$ python -q
>>> import numpy as np
>>> np.set_printoptions(precision=1, suppress=True, linewidth=100)
>>> E = np.loadtxt("case11.csv", delimiter=",")
>>> E
array([[0.2, 0. , 0.2, 0.2, 0.2, 0. ],
       [0.3, 0.3, 0. , 0. , 0.3, 0. ],
       [0. , 0. , 1. , 0. , 0. , 0. ],
       [0.3, 0. , 0. , 0.7, 0. , 0. ],
       [0.3, 0. , 0. , 0. , 0.3, 0.3],
       [0.3, 0. , 0. , 0. , 0. , 0.7]])
>>> np.argsort(-np.linalg.norm(E, axis=0).round(6), kind="stable")[:3]
array([2, 5, 0])
>>> print(np.linalg.cond(E) > 100)
True
>>> print([round(float(x), 1) for x in np.linalg.svd(E, compute_uv=False)[:3]])
[1.1, 1.0, 0.7]
>>> Uu, s, vt = np.linalg.svd(E)
>>> vecs = vt[:(s > 1e-8).sum()]
>>> rng = np.random.default_rng(715768)
>>> vec = E[4] + -2 * E[5] + rng.integers(2) * np.eye(6)[5]
>>> vec
array([-0.3,  0. ,  0. ,  0. ,  0.3,  0. ])
>>> print(np.round(np.linalg.norm(vec - vecs.T @ vecs @ vec), 1))
0.4
>>> np.allclose(vecs.T @ vecs @ vec, vec)
False
>>> np.diag(vecs.T @ vecs)
array([0.5, 0.9, 1. , 0.9, 0.9, 0.9])
>>> J = np.load("a.npy")
>>> J
array([[  0.7,  -0.5,   0.1,   2.1,   4.2,  -1.9,   1. ,  -0.3],
       [  0.2,   2.1,  -2.3,  -2.6,   0.5,  -0.2,   1.6,  -0.8],
       [  0.8,   1.7,   2. ,  -1.2,  -6.2,  -0.4,  -1.8,  -0.1],
       [ -2.1,  -4.6,   3.4,   3.5,  -6.3,   5. ,  -5.9,   1.1],
       [ -5.7,  -0.7,  -7.1,  -8.1,  -0.8,   7.7,   2.1,  -2.4],
       [  3.6,   3. ,   6.5,   2.1,  -8.8,  -4.5,  -3.8,   1. ],
       [  2.2,   1.5,   6. ,   1.8, -12.5,  -1.6,  -5.7,   1. ],
       [ -2.3,   3.5,  -6.5, -10.2,  -4.2,   3.6,   2.8,  -3.4],
       [ -1.6,  -1.1,  -2.2,  -1.2,   2.1,   2.4,   1.5,  -0.6],
       [ -3.4,  -5.8,   1.5,   4. ,  -2.1,   6. ,  -3.6,   1.4],
       [ -0.6,  -1.2,  -1.5,   1. ,   6.8,   0.1,   2. ,  -0.5],
       [  0.9,  -4. ,   6.2,   7.4,  -2. ,   0.5,  -5. ,   2.8],
       [  2.2,  -1.5,   4.2,   6.3,   1.3,  -3.3,  -1.7,   1.7],
       [ -2.8,  -5.9,  -0.6,   2.1,   1.4,   5.6,  -1.3,   0.6],
       [ -1.3,  -2.9,   3.4,   4. ,  -5.2,   3.6,  -4.8,   1.3],
       [ -0.2,  -4.1,   5.5,   5.7,  -6.4,   2.8,  -6.3,   2.5],
       [ -4.7,   1. ,  -6.7,  -8.2,  -1.5,   6.3,   2. ,  -2.6],
       [  0.3,  -2.4,   3.7,   2.9,  -6.1,   1.8,  -4.3,   0.6],
       [ -1.6,  -6.3,   5.6,   5.7,  -7.2,   5.6,  -7.2,   2.5],
       [ -0.7,  -5.3,   4.1,   5.2,  -1.8,   2.4,  -4.2,   1.8],
       [  0.6,  -1.6,   2.4,   3.8,   1.6,  -1.3,  -1. ,   1.3],
       [  2.4,   5.2,  -0.2,  -2.9,  -3.3,  -3.7,   1.4,  -1. ],
       [  3.7,   2.5,   6.2,   2.7,  -8.8,  -4.2,  -3.6,   1. ],
       [ -1.1,  -0.2,   1.1,  -0.8,  -7.2,   2.7,  -2.6,   0.1],
       [  3.3,   3.8,  -1.3,  -1.3,   5.4,  -5.5,   4.6,  -1.2],
       [  1. ,   0.8,  -1.6,   0.3,   7.1,  -2.8,   3.6,  -0.4],
       [  1.6,   0.7,   0.1,   2.7,   5.6,  -4.3,   2. ,   0. ],
       [  1.1,   6.9,  -5.6,  -7.9,   2.4,  -3.6,   6.1,  -3.2],
       [ -0.9,  -1.8,   1.7,   0.5,  -4.6,   2.6,  -3.2,   0.7],
       [  3.4,  -3. ,   6.9,  10. ,   3. ,  -5. ,  -2.4,   3. ],
       [ -3. ,  -1.2,  -4.5,  -3. ,   3.7,   3.4,   2.7,  -1.1],
       [ -2.9,   4.4,  -6.2, -10.3,  -4.1,   3.9,   2.2,  -3.2],
       [  3.9,   1.2,   4.4,   5.4,   2.3,  -7. ,  -0.7,   1.7],
       [ -4.4,   1.1,  -7.1,  -9. ,  -1.2,   6.1,   2.2,  -2.3],
       [  4.1,   2.3,   4.2,   4.1,  -0.2,  -6.7,  -1.2,   1.8],
       [ -1.9,  -4.3,  -0.5,   3.2,   4.7,   2.3,  -0.4,   0.6],
       [  0.7,  -2.7,   6.6,   7.3,  -3. ,  -0.5,  -5.1,   2.7],
       [ -1.9,   2.1,  -4.5,  -5.6,   0.1,   2.5,   2.1,  -1.8],
       [  3.1,   2.5,   6.4,   1.6, -10.2,  -2.9,  -5. ,   1.1]])
>>> proj = J @ np.linalg.solve(J.T @ J, J.T)
>>> np.round(np.trace(proj), 1)
np.float64(8.0)
>>> vec = np.array([3, 0, -3, -3, 2, -1, 1, 2])
>>> vec @ J
Traceback (most recent call last):
  File "<python-input-20>", line 1, in <module>
    vec @ J
    ~~~~^~~
ValueError: matmul: Input operand 1 has a mismatch in its core dimension 0, with gufunc signature (n?,k),(k,m?)->(n?,m?) (size 39 is different from 8)
>>> J @ np.ones(8)
array([  5.4,  -1.5,  -5.2,  -5.9, -15. ,  -0.9,  -7.3, -16.7,  -0.7,  -2. ,   6.1,   6.8,   9.2,
        -0.9,  -1.9,  -0.5, -14.4,  -3.5,  -2.9,   1.5,   5.8,  -2.1,  -0.5,  -8. ,   7.8,   8. ,
         8.4,  -3.8,  -5. ,  15.9,  -3. , -16.2,  11.2, -14.6,   8.4,   3.7,   6. ,  -7. ,  -3.4])
>>> np.sign((J @ vec).round(6))
array([ 1.,  1., -1., -1.,  1., -1., -1.,  1.,  1., -1.,  1., -1., -1., -1., -1., -1.,  1., -1.,
       -1., -1., -1.,  1., -1., -1.,  1.,  1.,  1.,  1., -1., -1.,  1.,  1., -1.,  1., -1., -1.,
       -1.,  1., -1.])
>>> (J @ vec).argmax()
np.int64(27)
>>> print(J @ np.eye(8)[1])
[-0.5  2.1  1.7 -4.6 -0.7  3.   1.5  3.5 -1.1 -5.8 -1.2 -4.  -1.5 -5.9 -2.9 -4.1  1.  -2.4 -6.3
 -5.3 -1.6  5.2  2.5 -0.2  3.8  0.8  0.7  6.9 -1.8 -3.  -1.2  4.4  1.2  1.1  2.3 -4.3 -2.7  2.1
  2.5]
>>> u, g = J[4], J[14]
>>> u @ u
np.float64(219.1)
>>> round(u @ g, 1)
np.float64(-28.4)
>>> pr = (u @ g) / (u @ u) * u
>>> (g - pr) @ u
np.float64(0.0)
>>> round(np.linalg.norm(u + g) ** 2 + np.linalg.norm(u - g) ** 2, 1)
np.float64(643.0)
>>> np.linalg.matrix_rank(np.outer(u, g))
np.int64(1)
>>> print(g - pr)
[-2.  -3.   2.5  2.9 -5.3  4.6 -4.5  1. ]
